% ipython --no-banner

In [1]: import numpy as np

In [2]: from numpy import linalg as LA

In [3]: np.set_printoptions(precision=3, suppress=True, linewidth=120)

In [4]: rnd = lambda a: np.round(a, 3) + 0

In [5]: K = np.loadtxt("a.csv", delimiter=",")

In [6]: K
Out[6]: 
array([[-0.744,  0.235, -0.446],
       [ 0.867, -0.319,  0.578],
       [ 0.947, -0.422,  0.716],
       [ 0.958, -0.446,  0.744],
       [ 0.617, -0.178,  0.345],
       [ 0.744, -0.235,  0.446],
       [-0.686,  0.207, -0.397],
       [-0.834,  0.291, -0.537],
       [-0.958,  0.446, -0.744],
       [ 0.947, -0.422,  0.716],
       [-0.958,  0.446, -0.744],
       [-0.446,  0.119, -0.235],
       [-0.744,  0.235, -0.446],
       [ 0.793, -0.264,  0.493],
       [ 0.345, -0.09 ,  0.178],
       [-0.894,  0.345, -0.617],
       [ 0.974, -0.493,  0.793],
       [-0.235,  0.06 , -0.119],
       [ 0.119, -0.03 ,  0.06 ],
       [ 0.119, -0.03 ,  0.06 ],
       [ 0.   ,  0.   ,  0.   ],
       [ 0.933, -0.397,  0.686],
       [-0.537,  0.149, -0.291],
       [ 0.915, -0.371,  0.653],
       [ 0.984, -0.537,  0.834],
       [-0.686,  0.207, -0.397],
       [ 0.834, -0.291,  0.537]])

In [7]: C2 = np.cov(K, rowvar=False)

In [8]: rnd(C2)
Out[8]: 
array([[ 0.577, -0.229,  0.401],
       [-0.229,  0.094, -0.163],
       [ 0.401, -0.163,  0.283]])

In [9]: F = np.load("dump.npy")

In [10]: F
Out[10]: 
array([[ 0.,  0.,  0.,  0.,  0.,  3., -4.,  3.],
       [ 0.,  0.,  0.,  0.,  0., -4., -3.,  0.],
       [ 0.,  0.,  0.,  0.,  0., -2.,  1., -3.],
       [ 0.,  0.,  0.,  0.,  0.,  2.,  4.,  3.],
       [ 0.,  0.,  0.,  0.,  0.,  5.,  4.,  2.],
       [ 3., -4., -2.,  2.,  5.,  0.,  0.,  0.],
       [-4., -3.,  1.,  4.,  4.,  0.,  0.,  0.],
       [ 3.,  0., -3.,  3.,  2.,  0.,  0.,  0.]])

In [11]: # symmetric

In [12]: vals, vecs = LA.eigh(F)

In [13]: rnd(LA.eigvalsh(F + -1 * np.eye(8)))
Out[13]: array([-10.749,  -7.613,  -3.869,  -1.   ,  -1.   ,   1.869,   5.613,   8.749])

In [14]: rnd(vecs @ np.diag(vals) @ vecs.T)
Out[14]: 
array([[ 0.,  0.,  0.,  0.,  0.,  3., -4.,  3.],
       [ 0.,  0.,  0.,  0.,  0., -4., -3.,  0.],
       [ 0.,  0.,  0.,  0.,  0., -2.,  1., -3.],
       [ 0.,  0.,  0.,  0.,  0.,  2.,  4.,  3.],
       [ 0.,  0.,  0.,  0.,  0.,  5.,  4.,  2.],
       [ 3., -4., -2.,  2.,  5.,  0.,  0.,  0.],
       [-4., -3.,  1.,  4.,  4.,  0.,  0.,  0.],
       [ 3.,  0., -3.,  3.,  2.,  0.,  0.,  0.]])

In [15]: rnd(vecs.T @ F @ vecs)
Out[15]: 
array([[-9.749,  0.   ,  0.   ,  0.   ,  0.   ,  0.   ,  0.   ,  0.   ],
       [ 0.   , -6.613,  0.   ,  0.   ,  0.   ,  0.   ,  0.   ,  0.   ],
       [ 0.   ,  0.   , -2.869,  0.   ,  0.   ,  0.   ,  0.   ,  0.   ],
       [ 0.   ,  0.   ,  0.   ,  0.   ,  0.   ,  0.   ,  0.   ,  0.   ],
       [ 0.   ,  0.   ,  0.   ,  0.   ,  0.   ,  0.   ,  0.   ,  0.   ],
       [ 0.   ,  0.   ,  0.   ,  0.   ,  0.   ,  2.869,  0.   ,  0.   ],
       [ 0.   ,  0.   ,  0.   ,  0.   ,  0.   ,  0.   ,  6.613,  0.   ],
       [ 0.   ,  0.   ,  0.   ,  0.   ,  0.   ,  0.   ,  0.   ,  9.749]])

In [16]: np.unique(vals.round(6) + 0, return_counts=True)[1]
Out[16]: array([1, 1, 1, 2, 1, 1, 1])

In [17]: rnd(np.abs(vecs[:, -1]))
Out[17]: array([0.081, 0.333, 0.15 , 0.355, 0.484, 0.513, 0.398, 0.28 ])

In [18]: rnd(vals.sum()), np.trace(F)
Out[18]: (np.float64(0.0), np.float64(0.0))

In [19]: rnd(LA.svd(F, compute_uv=False))
Out[19]: array([9.749, 9.749, 6.613, 6.613, 2.869, 2.869, 0.   , 0.   ])

In [20]: rnd(vecs.T @ vecs)
Out[20]: 
array([[1., 0., 0., 0., 0., 0., 0., 0.],
       [0., 1., 0., 0., 0., 0., 0., 0.],
       [0., 0., 1., 0., 0., 0., 0., 0.],
       [0., 0., 0., 1., 0., 0., 0., 0.],
       [0., 0., 0., 0., 1., 0., 0., 0.],
       [0., 0., 0., 0., 0., 1., 0., 0.],
       [0., 0., 0., 0., 0., 0., 1., 0.],
       [0., 0., 0., 0., 0., 0., 0., 1.]])

In [21]: rnd(LA.eigvalsh(F @ F))
Out[21]: array([ 0.   ,  0.   ,  8.229,  8.229, 43.728, 43.728, 95.043, 95.043])
